% python3 -q
>>> import numpy as np
>>> from numpy import linalg as LA
>>> np.set_printoptions(precision=1, suppress=True, linewidth=200, sign=" ")
>>> rd = lambda a: np.round(a, 1) + 0
>>> m1 = np.load("run9.npy")
>>> rd(m1)
array([[-1.4, -1.1, -1. ],
       [ 1.1,  0.1, -1.6],
       [ 0.9, -1.7,  0.5]])
>>> theta = np.radians(72)
>>> r_ = np.eye(3)
>>> r_[1, 1] = r_[2, 2] = np.cos(theta)
>>> r_[1, 2], r_[2, 1] = -np.sin(theta), np.sin(theta)
>>> rd(r_)
array([[ 1. ,  0. ,  0. ],
       [ 0. ,  0.3, -1. ],
       [ 0. ,  1. ,  0.3]])
>>> B = m1 @ r_.T
>>> rd(np.abs(B - m1).max(axis=0))
array([ 0. ,  1.7,  2. ])
>>> rd(LA.svd(m1, compute_uv=False)), rd(LA.svd(B, compute_uv=False))
(array([ 2.,  2.,  2.]), array([ 2.,  2.,  2.]))
>>> B = LA.inv(m1)
>>> rd(LA.slogdet(m1)[0])
np.float64(1.0)
>>> rd(m1 @ B)
array([[ 1.,  0.,  0.],
       [ 0.,  1.,  0.],
       [ 0.,  0.,  1.]])
>>> rd(LA.norm(m1, axis=0))
array([ 2.,  2.,  2.])
>>> rd(LA.pinv(m1))
array([[-0.3,  0.3,  0.2],
       [-0.3,  0. , -0.4],
       [-0.3, -0.4,  0.1]])
>>> rd(LA.svd(m1, compute_uv=False))
array([ 2.,  2.,  2.])
>>> rd(np.abs(LA.eigvals(m1)).max())
np.float64(2.0)
>>> rd(m1 @ m1)
array([[-0.3,  3.1,  2.6],
       [-2.9,  1.6, -2.2],
       [-2.7, -2. ,  2.2]])
>>> rd(np.trace(m1))
np.float64(-0.7)
>>> assert m1 == m1.T
Traceback (most recent call last):
  File "<python-input-23>", line 1, in <module>
    assert m1 == m1.T
           ^^^^^^^^^^
ValueError: The truth value of an array with more than one element is ambiguous. Use a.any() or a.all()
>>> rng = np.random.default_rng(297254)
>>> idx = rng.permutation(3)
>>> B = m1[:, idx] * rng.choice([-1, 1], 3)
>>> rd(B)
array([[-1.1, -1.4, -1. ],
       [ 0.1,  1.1, -1.6],
       [-1.7,  0.9,  0.5]])
>>> Uu, _, vt = LA.svd(m1.T @ B)
>>> idx
array([ 1,  0,  2])
>>> rd(LA.lstsq(m1, B)[0])
array([[ 0.,  1.,  0.],
       [ 1.,  0.,  0.],
       [ 0.,  0.,  1.]])
>>> rd(Uu @ vt)
array([[ 0.,  1.,  0.],
       [ 1.,  0.,  0.],
       [ 0.,  0.,  1.]])
>>> K = np.load("x.npy")
>>> K
array([[-2.,  0.,  0.,  0.,  0., -3.],
       [ 0., -2.,  0.,  0.,  0.,  0.],
       [ 0.,  0., -2., -3., -3.,  0.],
       [ 0.,  0., -3., -2., -3.,  0.],
       [ 0.,  0., -3., -3., -2.,  0.],
       [-3.,  0.,  0.,  0.,  0., -2.]])
>>> B = K / LA.norm(K, axis=1, keepdims=True)
>>> gram = B @ B.T
>>> (np.abs(gram) > 0.9).astype(int)
array([[ 1,  0,  0,  0,  0,  1],
       [ 0,  1,  0,  0,  0,  0],
       [ 0,  0,  1,  1,  1,  0],
       [ 0,  0,  1,  1,  1,  0],
       [ 0,  0,  1,  1,  1,  0],
       [ 1,  0,  0,  0,  0,  1]])
>>> (gram - 2 * np.eye(6)).round(6).argmax(axis=1)
array([ 5,  0,  3,  2,  2,  0])
>>> np.degrees(np.arccos(np.clip(gram[4, 1], -1, 1)))
np.float64(90.0)
>>> x0 = np.array([1, 2, 1, 0, 3, 3])
>>> rhs = K @ x0
>>> rhs
array([-11.,  -4., -11., -12.,  -9.,  -9.])
>>> rd(LA.solve(K.T, K[5]))
array([ 0.,  0.,  0.,  0.,  0.,  1.])
>>> rd(LA.solve(K, rhs + K[:, 3]))
array([ 1.,  2.,  1.,  1.,  3.,  3.])
>>> rd(LA.solve(K, 4 * rhs))
array([  4.,   8.,   4.,   0.,  12.,  12.])
>>> data = np.array([[1.1, 3.0, 5.0, 3.0, 7.0, 4.0],
...     [1.0, 2.1, 2.0, 8.0, 9.0, 9.0],
...     [4.0, 3.0, 3.1, 2.0, 0.0, 9.0],
...     [6.0, 1.0, 7.0, 9.1, 7.0, 9.0],
...     [8.0, 0.0, 5.0, 7.0, 8.1, 8.0],
...     [1.0, 3.0, 5.0, 3.0, 7.0, 4.1]])
>>> idx = rng.permutation(6)
>>> B = data[:, idx] * rng.choice([-1, 1], 6)
>>> B
array([[-4. , -7. ,  3. ,  5. ,  1.1, -3. ],
       [-9. , -9. ,  2.1,  2. ,  1. , -8. ],
       [-9. , -0. ,  3. ,  3.1,  4. , -2. ],
       [-9. , -7. ,  1. ,  7. ,  6. , -9.1],
       [-8. , -8.1,  0. ,  5. ,  8. , -7. ],
       [-4.1, -7. ,  3. ,  5. ,  1. , -3. ]])
>>> Uu, _, vt = LA.svd(data.T @ B)
>>> rd(LA.lstsq(data, B)[0])
array([[ 0.,  0.,  0.,  0.,  1.,  0.],
       [ 0.,  0.,  1.,  0.,  0.,  0.],
       [ 0.,  0.,  0.,  1.,  0.,  0.],
       [ 0.,  0.,  0.,  0.,  0., -1.],
       [ 0., -1.,  0.,  0.,  0.,  0.],
       [-1.,  0.,  0.,  0.,  0.,  0.]])
>>> rd(Uu @ vt)
array([[ 0.,  0.,  0.,  0.,  1.,  0.],
       [ 0.,  0.,  1.,  0.,  0.,  0.],
       [ 0.,  0.,  0.,  1.,  0.,  0.],
       [ 0.,  0.,  0.,  0.,  0., -1.],
       [ 0., -1.,  0.,  0.,  0.,  0.],
       [-1.,  0.,  0.,  0.,  0.,  0.]])
>>> Uu, sig, vt = LA.svd(data)
>>> np.argmax(sig[:-1] / (sig[1:] + 1e-6)) + 1
np.int64(5)
>>> B = Uu[:, :5] @ np.diag(sig[:5]) @ vt[:5]
>>> LA.matrix_rank(B)
np.int64(5)
>>> rd(B)
array([[ 1.1,  3. ,  5. ,  3. ,  7. ,  4. ],
       [ 1. ,  2.1,  2. ,  8. ,  9. ,  9. ],
       [ 4. ,  3. ,  3.1,  2. ,  0. ,  9. ],
       [ 6. ,  1. ,  7. ,  9.1,  7. ,  9. ],
       [ 8. ,  0. ,  5. ,  7. ,  8.1,  8. ],
       [ 1. ,  3. ,  5. ,  3. ,  7. ,  4.1]])
>>> rd(B.sum(axis=1))
array([ 23.1,  31.1,  21.1,  39.1,  36.1,  23.1])
>>> LA.matrix_rank(B)
np.int64(5)
>>> np.zeros(6, 6)
Traceback (most recent call last):
  File "<python-input-59>", line 1, in <module>
    np.zeros(6, 6)
    ~~~~~~~~^^^^^^
TypeError: Cannot interpret '6' as a data type
>>> B[:, 6]
Traceback (most recent call last):
  File "<python-input-60>", line 1, in <module>
    B[:, 6]
    ~^^^^^^
IndexError: index 6 is out of bounds for axis 1 with size 6
>>> np.count_nonzero(B)
np.int64(36)
>>> arr = np.array([[4, 4, 2, 2], [0, 6, 0, 3], [4, 4, 0, 0], [0, 6, 0, 0]])
>>> arr
array([[ 4,  4,  2,  2],
       [ 0,  6,  0,  3],
       [ 4,  4,  0,  0],
       [ 0,  6,  0,  0]])
>>> idx = rng.permutation(4)
>>> idx
array([ 1,  0,  3,  2])
>>> B = arr[idx][:, idx]
>>> np.diag(B)
array([ 6,  4,  0,  0])
>>> B
array([[ 6,  0,  3,  0],
       [ 4,  4,  2,  2],
       [ 6,  0,  0,  0],
       [ 4,  4,  0,  0]])
>>> rd(LA.det(B)), rd(LA.det(arr[idx]))
(np.float64(144.0), np.float64(144.0))
>>> arr.reshape(2, -1)
array([[ 4,  4,  2,  2,  0,  6,  0,  3],
       [ 4,  4,  0,  0,  0,  6,  0,  0]])
>>> arr.ravel(order="F")
array([ 4,  0,  4,  0,  4,  6,  4,  6,  2,  0,  0,  0,  2,  3,  0,  0])
>>> blk = arr.reshape(4, 2, -1)
>>> blk[:, 0]
array([[ 4,  4],
       [ 0,  6],
       [ 4,  4],
       [ 0,  6]])
>>> blk.shape
(4, 2, 2)
>>> x0 = np.array([5, 5, 4, 4])
>>> rhs = arr @ x0
>>> coef, lr = np.zeros(4), 1 / LA.norm(arr, 2) ** 2
>>> for i in range(12):
...     coef -= lr * arr.T @ (arr @ coef - rhs)
...     if i % 2 == 0: print(i, round(LA.norm(arr @ coef - rhs), 1))
... 
0 15.4
2 11.6
4 9.1
6 7.4
8 6.2
10 5.3
>>> rd(coef)
array([ 5.2,  5.4,  2.1,  3. ])
